$ python3 -q
>>> import numpy as np
>>> import numpy.linalg as la
>>> np.set_printoptions(suppress=True, linewidth=100)
>>> J = 0.2 ** np.abs(np.subtract.outer(np.arange(10), np.arange(10)))
>>> print(J.round(3) + 0)
[[1.    0.2   0.04  0.008 0.002 0.    0.    0.    0.    0.   ]
 [0.2   1.    0.2   0.04  0.008 0.002 0.    0.    0.    0.   ]
 [0.04  0.2   1.    0.2   0.04  0.008 0.002 0.    0.    0.   ]
 [0.008 0.04  0.2   1.    0.2   0.04  0.008 0.002 0.    0.   ]
 [0.002 0.008 0.04  0.2   1.    0.2   0.04  0.008 0.002 0.   ]
 [0.    0.002 0.008 0.04  0.2   1.    0.2   0.04  0.008 0.002]
 [0.    0.    0.002 0.008 0.04  0.2   1.    0.2   0.04  0.008]
 [0.    0.    0.    0.002 0.008 0.04  0.2   1.    0.2   0.04 ]
 [0.    0.    0.    0.    0.002 0.008 0.04  0.2   1.    0.2  ]
 [0.    0.    0.    0.    0.    0.002 0.008 0.04  0.2   1.   ]]
>>> M2 = np.array([[2, 2, 0],
...     [-3, -1, -1],
...     [-1, -3, -1],
...     [-3, -3, 1],
...     [2, -1, -2],
...     [3, -3, -2],
...     [-3, -3, -1],
...     [0, 0, 1],
...     [1, -2, -3],
...     [-3, 0, 0]])
>>> print(np.vstack([J, M2.T]).shape)
(13, 10)
>>> print(np.round(np.einsum("ij,ij->i", J, J), 3))
[1.042 1.082 1.083 1.083 1.083 1.083 1.083 1.083 1.082 1.042]
>>> print(la.matrix_rank(J @ M2))
3
>>> print(np.round(np.einsum("ij->j", J), 3))
[1.25  1.45  1.49  1.498 1.5   1.5   1.498 1.49  1.45  1.25 ]
>>> rng = np.random.default_rng(766550)
>>> lab = rng.permutation(10)
>>> M2 = J[:, lab] * rng.choice([-1, 1], 10)
>>> print(M2.round(3) + 0)
[[-1.     0.    -0.002  0.    -0.008  0.04   0.     0.     0.     0.2  ]
 [-0.2    0.    -0.008  0.    -0.04   0.2    0.002  0.     0.     1.   ]
 [-0.04   0.002 -0.04   0.    -0.2    1.     0.008  0.     0.     0.2  ]
 [-0.008  0.008 -0.2    0.    -1.     0.2    0.04   0.    -0.002  0.04 ]
 [-0.002  0.04  -1.     0.002 -0.2    0.04   0.2    0.    -0.008  0.008]
 [ 0.     0.2   -0.2    0.008 -0.04   0.008  1.    -0.002 -0.04   0.002]
 [ 0.     1.    -0.04   0.04  -0.008  0.002  0.2   -0.008 -0.2    0.   ]
 [ 0.     0.2   -0.008  0.2   -0.002  0.     0.04  -0.04  -1.     0.   ]
 [ 0.     0.04  -0.002  1.     0.     0.     0.008 -0.2   -0.2    0.   ]
 [ 0.     0.008  0.     0.2    0.     0.     0.002 -1.    -0.04   0.   ]]
>>> left, _, Vt = la.svd(J.T @ M2)
>>> print(np.round(left @ Vt, 3) + 0)
[[-1.  0.  0.  0.  0.  0.  0.  0.  0.  0.]
 [ 0.  0.  0.  0.  0.  0.  0.  0.  0.  1.]
 [ 0.  0.  0.  0.  0.  1.  0.  0.  0.  0.]
 [ 0.  0.  0.  0. -1.  0.  0.  0.  0.  0.]
 [ 0.  0. -1.  0.  0.  0.  0.  0.  0.  0.]
 [ 0.  0.  0.  0.  0.  0.  1.  0.  0.  0.]
 [ 0.  1.  0.  0.  0.  0.  0.  0.  0.  0.]
 [ 0.  0.  0.  0.  0.  0.  0.  0. -1.  0.]
 [ 0.  0.  0.  1.  0.  0.  0.  0.  0.  0.]
 [ 0.  0.  0.  0.  0.  0.  0. -1.  0.  0.]]
>>> r0 = np.array([1, 0, -1, -1, -2, 2, -1, 0, -2, -2])
>>> M2 = J + np.outer(r0, np.eye(10)[1])
>>> print(M2.round(3) + 0)
[[ 1.     1.2    0.04   0.008  0.002  0.     0.     0.     0.     0.   ]
 [ 0.2    1.     0.2    0.04   0.008  0.002  0.     0.     0.     0.   ]
 [ 0.04  -0.8    1.     0.2    0.04   0.008  0.002  0.     0.     0.   ]
 [ 0.008 -0.96   0.2    1.     0.2    0.04   0.008  0.002  0.     0.   ]
 [ 0.002 -1.992  0.04   0.2    1.     0.2    0.04   0.008  0.002  0.   ]
 [ 0.     2.002  0.008  0.04   0.2    1.     0.2    0.04   0.008  0.002]
 [ 0.    -1.     0.002  0.008  0.04   0.2    1.     0.2    0.04   0.008]
 [ 0.     0.     0.     0.002  0.008  0.04   0.2    1.     0.2    0.04 ]
 [ 0.    -2.     0.     0.     0.002  0.008  0.04   0.2    1.     0.2  ]
 [ 0.    -2.     0.     0.     0.     0.002  0.008  0.04   0.2    1.   ]]
>>> print(la.matrix_rank(la.inv(M2) - la.inv(J), tol=1e-8))
1
